$ ipython --no-banner

In [1]: import numpy as np

In [2]: np.set_printoptions(precision=2, suppress=True, linewidth=120)

In [3]: def rd(a):
   ...:     return np.round(a, 2) + 0
   ...: 

In [4]: rng = np.random.default_rng(7)

In [5]: M = (rng.random((4, 4)) < 0.3) + np.eye(4)

In [6]: M /= M.sum(axis=1, keepdims=True)

In [7]: M
Out[7]: 
array([[0.5, 0. , 0. , 0.5],
       [0. , 0.5, 0.5, 0. ],
       [0. , 0. , 0.5, 0.5],
       [0.5, 0. , 0. , 0.5]])

In [8]: P = np.triu(np.array([[0, 0, 0, 0], [3, 3, 2, 1], [1, 2, 1, 0], [3, 3, 2, 0]]), 1) + np.eye(4)

In [9]: other = P @ M @ np.linalg.inv(P)

In [10]: rd(np.linalg.det(other))
Out[10]: np.float64(0.0)

In [11]: np.trace(other), np.trace(M)
Out[11]: (np.float64(2.0), np.float64(2.0))

In [12]: lab = rng.permutation(4)

In [13]: lab
Out[13]: array([2, 1, 0, 3])

In [14]: other = M[lab][:, lab]

In [15]: print(other)
[[0.5 0.  0.  0.5]
 [0.5 0.5 0.  0. ]
 [0.  0.  0.5 0.5]
 [0.  0.  0.5 0.5]]

In [16]: rd(np.linalg.det(other)), rd(np.linalg.det(M[lab]))
Out[16]: (np.float64(0.0), np.float64(0.0))

In [17]: X = np.load("mat.npy")

In [18]: X
Out[18]: 
array([[ 0,  0,  0,  0,  0,  0,  0,  0, -1],
       [ 0,  1,  0,  0,  0,  0,  0,  0,  0],
       [ 0,  0,  0,  0,  0,  0,  0,  0,  0],
       [ 0,  0,  0,  0, -1,  0,  0,  0,  0],
       [-2,  0,  0,  0,  0,  0,  0,  0,  0],
       [ 0,  0,  0,  0,  0,  1,  0,  0,  0],
       [ 0,  0,  1,  0,  0,  0,  0,  0,  0],
       [ 0,  0,  0,  0,  0,  0,  0,  0,  0],
       [ 0,  0,  0,  0,  0,  0,  0,  2,  0]])

In [19]: rd(np.trace(np.linalg.pinv(X) @ X))
Out[19]: np.float64(7.0)

In [20]: rd(X @ np.linalg.pinv(X) @ X)
Out[20]: 
array([[ 0.,  0.,  0.,  0.,  0.,  0.,  0.,  0., -1.],
       [ 0.,  1.,  0.,  0.,  0.,  0.,  0.,  0.,  0.],
       [ 0.,  0.,  0.,  0.,  0.,  0.,  0.,  0.,  0.],
       [ 0.,  0.,  0.,  0., -1.,  0.,  0.,  0.,  0.],
       [-2.,  0.,  0.,  0.,  0.,  0.,  0.,  0.,  0.],
       [ 0.,  0.,  0.,  0.,  0.,  1.,  0.,  0.,  0.],
       [ 0.,  0.,  1.,  0.,  0.,  0.,  0.,  0.,  0.],
       [ 0.,  0.,  0.,  0.,  0.,  0.,  0.,  0.,  0.],
       [ 0.,  0.,  0.,  0.,  0.,  0.,  0.,  2.,  0.]])

In [21]: np.linalg.inv(X)
LinAlgError: Singular matrix


In [22]: print(np.abs(np.diag(np.linalg.qr(X)[1])) > 1e-9)
[ True  True  True False False  True False  True False]

In [23]: lab = rng.permutation(9)

In [24]: lab
Out[24]: array([0, 8, 5, 4, 1, 3, 6, 2, 7])

In [25]: other = X[lab][:, lab]

In [26]: print(np.trace(other))
2

In [27]: print(other)
[[ 0 -1  0  0  0  0  0  0  0]
 [ 0  0  0  0  0  0  0  0  2]
 [ 0  0  1  0  0  0  0  0  0]
 [-2  0  0  0  0  0  0  0  0]
 [ 0  0  0  0  1  0  0  0  0]
 [ 0  0  0 -1  0  0  0  0  0]
 [ 0  0  0  0  0  0  0  1  0]
 [ 0  0  0  0  0  0  0  0  0]
 [ 0  0  0  0  0  0  0  0  0]]

In [28]: rd(np.sort(np.abs(np.linalg.eigvals(other))))
Out[28]: array([0., 0., 0., 0., 0., 0., 0., 1., 1.])

In [29]: rd(np.linalg.det(other)), rd(np.linalg.det(X[lab]))
Out[29]: (np.float64(0.0), np.float64(0.0))

In [30]: np.allclose(other, X)
Out[30]: False

In [31]: U, sigma, vt = np.linalg.svd(X)

In [32]: print(sigma)
[2. 2. 1. 1. 1. 1. 1. 0. 0.]

In [33]: other = U[:, :7] @ np.diag(sigma[:7]) @ vt[:7]

In [34]: rd(np.linalg.norm(X - other) / np.linalg.norm(X))
Out[34]: np.float64(0.0)

In [35]: rd(np.linalg.norm(X - other, 2)), sigma[7]
Out[35]: (np.float64(0.0), np.float64(0.0))

In [36]: np.abs(X - other).max()
Out[36]: np.float64(0.0)

In [37]: np.linalg.matrix_rank(X, rtol=0.05)
Out[37]: np.int64(7)

In [38]: m1, _ = np.linalg.qr(np.array([[-0.8, 0.7, 1.9, 0.1, 1.2, -2.1, 0.7, -0.5, 0.0],
    ...:     [0.5, -1.1, -2.0, 1.7, 0.4, -2.3, 1.1, 0.1, 2.6],
    ...:     [1.2, -1.0, 0.4, -1.1, -1.1, 0.7, 0.3, 0.5, -0.3],
    ...:     [0.9, -0.5, -0.7, -1.4, 1.5, -0.7, -2.2, 0.2, 0.5],
    ...:     [-1.1, 0.3, 0.8, -0.4, -1.2, 0.4, 0.1, 0.0, 0.9],
    ...:     [0.1, 1.0, 0.4, -0.3, 0.4, 1.3, -0.3, -0.3, -1.5],
    ...:     [0.2, 2.1, -1.1, 0.3, 0.0, -0.7, 0.3, -0.8, 0.7],
    ...:     [-1.2, 2.5, -0.9, -0.6, -0.1, -0.6, 1.9, 0.3, -0.3],
    ...:     [0.0, 0.8, -0.4, -1.9, -0.8, 0.0, -1.0, -0.7, -0.3]]))

In [39]: print(rd(m1))
[[-0.33 -0.02 -0.51  0.21  0.44  0.62  0.06  0.11  0.06]
 [ 0.21 -0.2   0.66  0.27  0.07  0.41  0.1   0.24  0.41]
 [ 0.5   0.05 -0.33 -0.19 -0.44  0.34  0.48 -0.19  0.17]
 [ 0.37  0.11  0.06 -0.45  0.67 -0.01 -0.13 -0.37  0.2 ]
 [-0.46 -0.24 -0.02 -0.27 -0.31  0.09 -0.32 -0.36  0.58]
 [ 0.04  0.35 -0.27  0.14  0.08 -0.44  0.11  0.4   0.65]
 [ 0.08  0.72  0.09  0.36 -0.17  0.23 -0.4  -0.3   0.  ]
 [-0.5   0.43  0.33 -0.24  0.07  0.02  0.62 -0.13 -0.03]
 [ 0.    0.25  0.05 -0.6  -0.15  0.28 -0.3   0.61 -0.09]]

In [40]: rd((m1 + m1.T) / 2)
Out[40]: 
array([[-0.33,  0.09, -0.01,  0.29, -0.01,  0.33,  0.07, -0.19,  0.03],
       [ 0.09, -0.2 ,  0.35,  0.19, -0.08,  0.38,  0.41,  0.33,  0.33],
       [-0.01,  0.35, -0.33, -0.07, -0.23,  0.04,  0.28,  0.07,  0.11],
       [ 0.29,  0.19, -0.07, -0.45,  0.2 ,  0.07,  0.12, -0.3 , -0.2 ],
       [-0.01, -0.08, -0.23,  0.2 , -0.31,  0.08, -0.24, -0.14,  0.22],
       [ 0.33,  0.38,  0.04,  0.07,  0.08, -0.44,  0.17,  0.21,  0.47],
       [ 0.07,  0.41,  0.28,  0.12, -0.24,  0.17, -0.4 ,  0.16, -0.15],
       [-0.19,  0.33,  0.07, -0.3 , -0.14,  0.21,  0.16, -0.13,  0.29],
       [ 0.03,  0.33,  0.11, -0.2 ,  0.22,  0.47, -0.15,  0.29, -0.09]])

In [41]: rd(m1 @ m1)
Out[41]: 
array([[-0.29,  0.23,  0.21, -0.14,  0.12, -0.58, -0.33,  0.07,  0.57],
       [ 0.19,  0.5 , -0.44, -0.49, -0.08,  0.24,  0.28,  0.08,  0.36],
       [-0.04,  0.48, -0.22,  0.55,  0.28,  0.18, -0.28,  0.47, -0.09],
       [-0.37, -0.44, -0.29,  0.04, -0.4 ,  0.38, -0.33,  0.19,  0.36],
       [ 0.29, -0.11, -0.07, -0.32, -0.34, -0.37, -0.19,  0.63, -0.35],
       [-0.26,  0.18,  0.59, -0.44,  0.12,  0.49, -0.18,  0.19, -0.18],
       [ 0.5 , -0.4 ,  0.23,  0.05,  0.41,  0.16,  0.12,  0.35,  0.45],
       [ 0.42,  0.29,  0.41,  0.31, -0.62,  0.12, -0.14, -0.13,  0.21],
       [-0.4 ,  0.03,  0.21,  0.21, -0.23, -0.1 ,  0.72,  0.4 ,  0.08]])

In [42]: print(rd(np.linalg.det(m1)))
1.0

In [43]: m1.inv()
AttributeError: 'numpy.ndarray' object has no attribute 'inv'


In [44]: assert m1 == m1.T
ValueError: The truth value of an array with more than one element is ambiguous. Use a.any() or a.all()


In [45]: F = np.array([[1, -2, -3], [-3, -1, 3], [-1, -3, -2]])

In [46]: x0 = np.array([-3, 2, 1])

In [47]: target = F @ x0

In [48]: print(target)
[-10  10  -5]

In [49]: rd(np.linalg.solve(F, target))
Out[49]: array([-3.,  2.,  1.])

In [50]: np.linalg.solve(F, target[:-1])
ValueError: solve1: Input operand 1 has a mismatch in its core dimension 0, with gufunc signature (m,m),(m)->(m) (size 2 is different from 3)


In [51]: rd(np.linalg.solve(F, F[:, 1]))
Out[51]: array([0., 1., 0.])

In [52]: print(rd(np.linalg.solve(F.T, F[2])))
[0. 0. 1.]

In [53]: U, sigma, vt = np.linalg.svd(F)

In [54]: np.argmax(sigma[:-1] / (sigma[1:] + 1e-6)) + 1
Out[54]: np.int64(2)

In [55]: other = U[:, :2] @ np.diag(sigma[:2]) @ vt[:2]

In [56]: np.linalg.matrix_rank(other)
Out[56]: np.int64(2)

In [57]: np.linalg.matrix_rank(F, rtol=0.05)
Out[57]: np.int64(2)

In [58]: rd(np.linalg.norm(m1, "nuc"))
Out[58]: np.float64(9.0)

In [59]: rd(np.linalg.norm(m1, 2))
Out[59]: np.float64(1.0)

In [60]: rd(np.linalg.norm(m1[7], 1)), rd(np.linalg.norm(m1[7], np.inf))
Out[60]: (np.float64(2.36), np.float64(0.62))

In [61]: np.linalg.norm(m1, axis=2)
AxisError: axis 2 is out of bounds for array of dimension 2


In [62]: rd(np.linalg.norm(m1, 1)), rd(np.linalg.norm(m1, np.inf))
Out[62]: (np.float64(2.74), np.float64(2.68))

In [63]: arr = np.array([[4.0, 0.0, 3.0, 0.0],
    ...:     [0.0, 4.0, 0.0, 3.0],
    ...:     [3.0, 0.0, 4.0, 0.0],
    ...:     [0.0, 3.0, 0.0, 4.0]])

In [64]: arr
Out[64]: 
array([[4., 0., 3., 0.],
       [0., 4., 0., 3.],
       [3., 0., 4., 0.],
       [0., 3., 0., 4.]])

In [65]: vals, vecs = np.linalg.eigh(arr)

In [66]: x0 = np.array([0, -3, 0, -3])

In [67]: rd(np.linalg.eigvalsh(arr[1:, 1:]))
Out[67]: array([1., 4., 7.])

In [68]: other = arr / np.linalg.norm(arr, axis=1, keepdims=True)

In [69]: gram = other @ other.T

In [70]: np.argwhere(np.triu(np.abs(gram) > 0.95, 1))
Out[70]: 
array([[0, 2],
       [1, 3]])

In [71]: gram
Out[71]: 
array([[1.  , 0.  , 0.96, 0.  ],
       [0.  , 1.  , 0.  , 0.96],
       [0.96, 0.  , 1.  , 0.  ],
       [0.  , 0.96, 0.  , 1.  ]])

In [72]: gram[3]
Out[72]: array([0.  , 0.96, 0.  , 1.  ])

In [73]: (gram - 2 * np.eye(4)).round(6).argmax(axis=1)
Out[73]: array([2, 3, 0, 1])

In [74]: J = np.loadtxt("data.csv", delimiter=",")

In [75]: J
Out[75]: 
array([[0.05, 0.  , 5.  , 2.  , 8.  , 0.  , 9.  , 1.  , 8.  ],
       [0.  , 9.05, 5.  , 3.  , 9.  , 2.  , 3.  , 1.  , 8.  ],
       [3.  , 5.  , 0.05, 2.  , 9.  , 6.  , 2.  , 9.  , 2.  ],
       [8.  , 1.  , 0.  , 5.05, 7.  , 5.  , 2.  , 3.  , 4.  ],
       [2.  , 1.  , 1.  , 0.  , 4.05, 9.  , 4.  , 7.  , 8.  ],
       [9.  , 1.  , 4.  , 5.  , 9.  , 6.05, 2.  , 6.  , 7.  ],
       [9.  , 5.  , 6.  , 7.  , 2.  , 7.  , 4.05, 9.  , 1.  ],
       [0.  , 5.  , 7.  , 5.  , 0.  , 0.  , 4.  , 6.05, 5.  ],
       [0.  , 0.  , 5.  , 2.  , 8.  , 0.  , 9.  , 1.  , 8.05]])

In [76]: other = J / np.linalg.norm(J, axis=1, keepdims=True)

In [77]: gram = other @ other.T

In [78]: (gram - 2 * np.eye(9)).round(6).argmax(axis=1)
Out[78]: array([8, 8, 5, 5, 5, 3, 5, 6, 0])

In [79]: print(rd(gram))
[[1.   0.76 0.49 0.56 0.61 0.65 0.4  0.62 1.  ]
 [0.76 1.   0.68 0.6  0.6  0.68 0.51 0.7  0.76]
 [0.49 0.68 1.   0.79 0.79 0.82 0.75 0.52 0.49]
 [0.56 0.6  0.79 1.   0.71 0.96 0.78 0.41 0.55]
 [0.61 0.6  0.79 0.71 1.   0.79 0.66 0.54 0.61]
 [0.65 0.68 0.82 0.96 0.79 1.   0.82 0.57 0.65]
 [0.4  0.51 0.75 0.78 0.66 0.82 1.   0.72 0.4 ]
 [0.62 0.7  0.52 0.41 0.54 0.57 0.72 1.   0.62]
 [1.   0.76 0.49 0.55 0.61 0.65 0.4  0.62 1.  ]]

In [80]: (np.abs(gram) > 0.9).astype(int)
Out[80]: 
array([[1, 0, 0, 0, 0, 0, 0, 0, 1],
       [0, 1, 0, 0, 0, 0, 0, 0, 0],
       [0, 0, 1, 0, 0, 0, 0, 0, 0],
       [0, 0, 0, 1, 0, 1, 0, 0, 0],
       [0, 0, 0, 0, 1, 0, 0, 0, 0],
       [0, 0, 0, 1, 0, 1, 0, 0, 0],
       [0, 0, 0, 0, 0, 0, 1, 0, 0],
       [0, 0, 0, 0, 0, 0, 0, 1, 0],
       [1, 0, 0, 0, 0, 0, 0, 0, 1]])

In [81]: rd(np.linalg.norm(other, axis=1))
Out[81]: array([1., 1., 1., 1., 1., 1., 1., 1., 1.])

In [82]: rd(np.degrees(np.arccos(np.clip(gram[0, 8], -1, 1))))
Out[82]: np.float64(0.24)

In [83]: np.linalg.norm(J, axis=1).argmax()
Out[83]: np.int64(6)

In [84]: rd(np.linalg.norm(J, axis=0))
Out[84]: array([15.46, 12.65, 13.3 , 12.06, 20.99, 15.22, 15.21, 17.19, 18.76])

In [85]: rd(np.linalg.norm(J) ** 2 / np.linalg.norm(J, 2) ** 2)
Out[85]: np.float64(1.42)

In [86]: rd(np.linalg.norm(J, 1)), rd(np.linalg.norm(J, np.inf))
Out[86]: (np.float64(56.05), np.float64(50.05))

In [87]: data = np.array([[4, 4, 5, 5], [4, 2, 3, 1], [1, 5, 3, 2], [0, 4, 1, 2], [2, 3, 3, 2]])

In [88]: data
Out[88]: 
array([[4, 4, 5, 5],
       [4, 2, 3, 1],
       [1, 5, 3, 2],
       [0, 4, 1, 2],
       [2, 3, 3, 2]])

In [89]: U, sigma, vt = np.linalg.svd(data, full_matrices=False)

In [90]: rd(np.abs(vt[0]))
Out[90]: array([0.4 , 0.59, 0.54, 0.44])

In [91]: np.abs(U[:, 0]).round(6).argmax()
Out[91]: np.int64(0)

In [92]: print(rd(vt @ vt.T))
[[1. 0. 0. 0.]
 [0. 1. 0. 0.]
 [0. 0. 1. 0.]
 [0. 0. 0. 1.]]

In [93]: rd(U.T @ U)
Out[93]: 
array([[1., 0., 0., 0.],
       [0., 1., 0., 0.],
       [0., 0., 1., 0.],
       [0., 0., 0., 1.]])

In [94]: rd(U.T @ data @ vt.T)
Out[94]: 
array([[13.32,  0.  ,  0.  ,  0.  ],
       [ 0.  ,  4.03,  0.  ,  0.  ],
       [ 0.  ,  0.  ,  1.96,  0.  ],
       [ 0.  ,  0.  ,  0.  ,  0.75]])

In [95]: x0 = np.array([-3, -1, 3, -2])

In [96]: a = np.maximum(data @ x0, 0)

In [97]: print(rd(np.tanh(data @ x0)))
[-1. -1. -1. -1. -1.]

In [98]: data.T @ a
Out[98]: array([0, 0, 0, 0])

In [99]: np.flatnonzero(a > 1e-9)
Out[99]: array([], dtype=int64)

In [100]: A = np.loadtxt("x.csv", delimiter=",")

In [101]: A
Out[101]: 
array([[ 2.,  4.,  6.,  1., -1., -4.,  5.,  4., -1.],
       [ 5.,  7.,  9.,  4.,  2., -1.,  8.,  7.,  2.],
       [ 2.,  4.,  6.,  1., -1., -4.,  5.,  4., -1.],
       [ 5.,  7.,  9.,  4.,  2., -1.,  8.,  7.,  2.],
       [ 3.,  5.,  7.,  2.,  0., -3.,  6.,  5.,  0.],
       [ 2.,  4.,  6.,  1., -1., -4.,  5.,  4., -1.],
       [ 3.,  5.,  7.,  2.,  0., -3.,  6.,  5.,  0.],
       [ 3.,  5.,  7.,  2.,  0., -3.,  6.,  5.,  0.],
       [ 5.,  7.,  9.,  4.,  2., -1.,  8.,  7.,  2.]])

In [102]: U, sigma, vt = np.linalg.svd(A)

In [103]: rd(sigma)
Out[103]: array([40.46,  7.79,  0.  ,  0.  ,  0.  ,  0.  ,  0.  ,  0.  ,  0.  ])

In [104]: np.argmax(sigma[:-1] / (sigma[1:] + 1e-6)) + 1
Out[104]: np.int64(2)

In [105]: other = U[:, :2] @ np.diag(sigma[:2]) @ vt[:2]

In [106]: np.linalg.matrix_rank(other)
Out[106]: np.int64(2)

In [107]: rd(np.abs(A - other).max())
Out[107]: np.float64(0.0)

In [108]: rd(other)
Out[108]: 
array([[ 2.,  4.,  6.,  1., -1., -4.,  5.,  4., -1.],
       [ 5.,  7.,  9.,  4.,  2., -1.,  8.,  7.,  2.],
       [ 2.,  4.,  6.,  1., -1., -4.,  5.,  4., -1.],
       [ 5.,  7.,  9.,  4.,  2., -1.,  8.,  7.,  2.],
       [ 3.,  5.,  7.,  2.,  0., -3.,  6.,  5.,  0.],
       [ 2.,  4.,  6.,  1., -1., -4.,  5.,  4., -1.],
       [ 3.,  5.,  7.,  2.,  0., -3.,  6.,  5.,  0.],
       [ 3.,  5.,  7.,  2.,  0., -3.,  6.,  5.,  0.],
       [ 5.,  7.,  9.,  4.,  2., -1.,  8.,  7.,  2.]])

In [109]: print(rd(np.linalg.norm(A - other) / np.linalg.norm(A)))
0.0
